>>> import numpy as np
>>> from numpy import linalg as LA
>>> np.set_printoptions(precision=3, suppress=True, linewidth=140)
>>> F = np.arange(9).reshape(3, 3) + 5
>>> print(F)
[[ 5  6  7]
 [ 8  9 10]
 [11 12 13]]
>>> f, g = F[2], F[0]
>>> f @ g
np.int64(218)
>>> f @ f
np.int64(434)
>>> p = (f @ g) / (f @ f) * f
>>> LA.matrix_rank(np.outer(f, g))
np.int64(1)
>>> g - p
array([-0.525, -0.028,  0.47 ])
>>> p
array([5.525, 6.028, 6.53 ])
>>> np.outer(f, g)
array([[55, 66, 77],
       [60, 72, 84],
       [65, 78, 91]])
>>> A = np.load("w.npy")
>>> A
array([[-1.078,  0.319,  2.176, -0.934],
       [ 0.319, -1.119,  1.824,  0.288],
       [ 2.176,  1.824,  0.636, -0.704],
       [-0.934,  0.288, -0.704, -2.439]])
>>> f = np.array([5, 2, 3, 2])
>>> A2 = A + np.outer(f, np.eye(4)[2])
>>> LA.matrix_rank(LA.inv(A2) - LA.inv(A), tol=1e-8)
np.int64(1)
>>> def softmax(z):
...     e = np.exp(z - z.max(axis=-1, keepdims=True))
...     return e / e.sum(axis=-1, keepdims=True)
... 
>>> softmax(A[1])
array([0.149, 0.035, 0.671, 0.144])
>>> np.round(softmax(10 * A[1]), 3) + 0
array([0., 0., 1., 0.])
>>> softmax(A[1] + -3)
array([0.149, 0.035, 0.671, 0.144])
>>> S = A @ A.T / np.sqrt(4)
>>> softmax(S)[1] @ A
array([ 0.01 , -0.555,  1.819, -0.141])
>>> softmax(S + np.triu(np.full(S.shape, -np.inf), 1))
array([[1.   , 0.   , 0.   , 0.   ],
       [0.293, 0.707, 0.   , 0.   ],
       [0.013, 0.009, 0.978, 0.   ],
       [0.057, 0.006, 0.02 , 0.917]])
>>> softmax(S).round(6).argmax(axis=1)
array([0, 1, 2, 3])
>>> round(LA.eigvalsh(A).min(), 3)
np.float64(-3.001)
>>> [round(float(LA.det(A[:i, :i])), 2) + 0 for i in range(1, 5)]
[-1.08, 1.1, 12.12, -27.0]
>>> A2 = np.array([[0, -3, 2], [2, -3, 2], [-2, 0, 3], [0, -1, -3]])
>>> print(np.einsum("ij,ij->i", A, A))
[6.871 4.764 8.962 7.4  ]
>>> LA.matrix_rank(A @ A2)
np.int64(3)
>>> A2.T @ A.T
array([[ -3.714,  -5.886,   2.376,   1.984],
       [  3.211,   2.112, -11.296,   4.377],
       [  7.812,   3.008,  12.02 ,   3.913]])
>>> np.einsum("ij->j", A)
array([ 0.483,  1.312,  3.932, -3.789])
>>> arr = np.array([[0, -4, 2, 6], [-13, -8, -9, -14], [7, 8, 3, 2]])
>>> # rank 2
>>> round(float(LA.norm(arr, 2) / LA.norm(arr)), 3)
0.938
>>> print([round(float(x), 3) for x in LA.svd(arr, compute_uv=False)[:3]])
[24.673, 9.124, 0.0]
>>> A2 = np.array([[-8]])
>>> cent = np.array([[9, 3, 9], [5, 4, 5], [4, 6, 1]])
>>> K = np.block([[A2, np.array([[-2, 0, -2]])], [np.zeros((3, 1)), cent]])
>>> K
array([[-8., -2.,  0., -2.],
       [ 0.,  9.,  3.,  9.],
       [ 0.,  5.,  4.,  5.],
       [ 0.,  4.,  6.,  1.]])
>>> rng = np.random.default_rng(73188)
>>> A2 = K + rng.integers(-2, 3, (4, 3)) @ rng.integers(-2, 3, (3, 4))
>>> print(A2)
[[ -6. -10.  -2.   0.]
 [  6.  11.  -3.  10.]
 [  3.   5.   1.   5.]
 [ -2.  -8.   8.   7.]]
>>> np.abs(A2 - K).sum(axis=1)
array([14., 15.,  6., 22.])
>>> LA.matrix_rank(A2 - K, tol=1e-8)
np.int64(3)
>>> data = np.load("layer1.npy")
>>> data
array([[-2,  0,  0],
       [ 0, -1,  0],
       [ 0, -1, -2]])
>>> # triangular, det is the product of the diagonal
>>> z = rng.permutation(4)
>>> z
array([2, 0, 3, 1])
>>> A2 = K[z][:, z]
>>> np.sort(np.abs(LA.eigvals(A2)))
array([ 1.299,  3.074,  8.   , 15.775])
>>> np.diag(A2)
array([ 4., -8.,  1.,  9.])
>>> A2
array([[ 4.,  0.,  5.,  5.],
       [ 0., -8., -2., -2.],
       [ 6.,  0.,  1.,  4.],
       [ 3.,  0.,  9.,  9.]])
>>> A2 = data / np.sqrt((data ** 2).mean(axis=1, keepdims=True))
>>> print(data - data.mean(axis=1, keepdims=True))
[[-1.333  0.667  0.667]
 [ 0.333 -0.667  0.333]
 [ 1.     0.    -1.   ]]
>>> A2[0]
array([-1.732,  0.   ,  0.   ])
>>> q, vecs = LA.qr(data[:, :1])[0], LA.qr(data[:, 1:])[0]
>>> s = LA.svd(q.T @ vecs, compute_uv=False)
>>> round(float(LA.norm(q @ q.T - vecs @ vecs.T, 2)), 3)
1.0
>>> X = np.abs(np.array([[-1, 3], [1, -3]])) + np.eye(2)
>>> X = X / X.sum(axis=1, keepdims=True)
>>> X
array([[0.4, 0.6],
       [0.2, 0.8]])
>>> vec = np.array([-3, -2])
>>> print(X @ np.ones(2))
[1. 1.]
>>> np.sign((X @ vec).round(6))
array([-1., -1.])
>>> (X * vec).sum(axis=1)
array([-2.4, -2.2])
>>> X @ vec
array([-2.4, -2.2])
>>> np.einsum("ij,j->i", X, vec)
array([-2.4, -2.2])
>>> feats = np.loadtxt("test8.csv", delimiter=",")
>>> feats
array([[-1.238,  1.18 , -2.465],
       [-1.479, -0.485, -2.565],
       [-1.423, -1.296, -2.302],
       [ 0.803, -2.192,  1.884],
       [ 1.217,  2.091,  1.773],
       [ 1.006, -1.807,  2.173],
       [ 1.47 ,  0.828,  2.48 ],
       [ 0.768,  2.78 ,  0.826],
       [ 1.045, -1.72 ,  2.225],
       [ 1.464,  0.088,  2.617],
       [ 0.84 ,  2.712,  0.969],
       [ 1.16 ,  2.226,  1.643]])
>>> # null space of dimension 1
>>> left, s, VT = LA.svd(feats)
>>> vecs = VT[:(s > 1e-8).sum()]
>>> vec = feats[11] + 4 * feats[10] + rng.integers(2) * np.eye(3)[1]
>>> vec
array([ 4.519, 13.075,  5.519])
>>> np.diag(vecs.T @ vecs)
array([0.243, 0.991, 0.766])
>>> round(LA.norm(vec - vecs.T @ vecs @ vec), 3)
np.float64(0.0)
>>> LA.matrix_rank(np.vstack([feats, vec]))
np.int64(2)
>>> mat = np.load("run14.npy")
>>> mat
array([[ 0.92 ,  8.955,  4.354],
       [-2.015, -9.791,  0.284],
       [-2.2  , -9.663,  1.336],
       [-1.492, -9.644, -2.183],
       [-2.239, -1.577,  9.618],
       [ 2.575,  8.725, -4.152],
       [-2.714, -6.262,  7.309],
       [-1.085,  3.771,  9.198],
       [-1.829,  0.662,  9.809],
       [ 0.05 ,  7.195,  6.944],
       [-0.384, -7.96 , -6.041],
       [ 0.494,  8.188,  5.72 ],
       [ 1.284,  9.444,  3.026],
       [-2.159, -1.091,  9.703],
       [-0.602, -8.4  , -5.392],
       [-0.298, -7.774, -6.283],
       [ 2.719,  7.099, -6.497],
       [-1.972, -9.804,  0.055],
       [-1.808, -9.805, -0.764],
       [-2.721, -6.659,  6.947],
       [-2.713, -6.228,  7.338]])
>>> # looks like rank 2
>>> Xs = mat - mat.mean(axis=0)
>>> left, s, VT = LA.svd(Xs, full_matrices=False)
>>> print(np.round(Xs.mean(axis=0), 3) + 0)
[0. 0. 0.]
>>> round(float((s ** 2).sum() ** 2 / (s ** 4).sum()), 3)
1.813
>>> np.abs(VT[0]).argmax()
np.int64(1)
>>> np.abs(left[:, 0]).argmax()
np.int64(12)
>>> np.round(s ** 2 / (s ** 2).sum(), 3) + 0
array([0.66, 0.34, 0.  ])
>>> cent = mat[[19, 0]].astype(float)
>>> for _ in range(5):
...     z = LA.norm(mat[:, None] - cent, axis=-1).argmin(axis=1)
...     cent = np.array([mat[z == j].mean(axis=0) for j in range(2)])
... 
>>> print(z)
[1 0 0 0 0 1 0 1 1 1 0 1 1 0 0 0 1 0 0 0 0]
>>> print(np.abs(cent[1] - cent[0]).argmax())
1
>>> cent[1] - cent[0]
array([ 2.435, 14.036,  1.863])
>>> np.bincount(z)
array([13,  8])
>>> [round(float(x), 3) for x in LA.svd(mat, compute_uv=False)[:3]]
[35.807, 28.599, 0.0]
>>> LA.cond(mat) > 100
np.True_
>>> W1 = np.array([[2, 5, 5, 5, 5, 3], [2, 4, 3, 1, 3, 5], [1, 0, 1, 3, 2, 4]])
>>> beta = np.array([-4, 1, -4, -4, 2, -3])
>>> act = np.maximum(mat @ W1 + beta, 0)
>>> LA.matrix_rank(act)
np.int64(6)
>>> (act > 0).mean(axis=0)
array([0.381, 0.333, 0.333, 0.429, 0.476, 0.476])
>>> (act > 0).astype(int)
array([[1, 1, 1, 1, 1, 1],
       [0, 0, 0, 0, 0, 0],
       [0, 0, 0, 0, 0, 0],
       [0, 0, 0, 0, 0, 0],
       [0, 0, 0, 1, 1, 1],
       [1, 1, 1, 1, 1, 1],
       [0, 0, 0, 0, 0, 0],
       [1, 1, 1, 1, 1, 1],
       [1, 0, 0, 1, 1, 1],
       [1, 1, 1, 1, 1, 1],
       [0, 0, 0, 0, 0, 0],
       [1, 1, 1, 1, 1, 1],
       [1, 1, 1, 1, 1, 1],
       [0, 0, 0, 1, 1, 1],
       [0, 0, 0, 0, 0, 0],
       [0, 0, 0, 0, 0, 0],
       [1, 1, 1, 0, 1, 1],
       [0, 0, 0, 0, 0, 0],
       [0, 0, 0, 0, 0, 0],
       [0, 0, 0, 0, 0, 0],
       [0, 0, 0, 0, 0, 0]])
>>> cent = np.array([[-3, -2], [3, 3], [2, 1], [1, -2], [3, -1], [0, -1]])
>>> (act @ cent).round(6).argmax(axis=1)
array([0, 0, 0, 0, 0, 0, 0, 0, 0, 0, 0, 0, 0, 0, 0, 0, 0, 0, 0, 0, 0])
>>> W1 @ cent
array([[ 39,  -2],
       [ 22,   1],
       [  8, -13]])
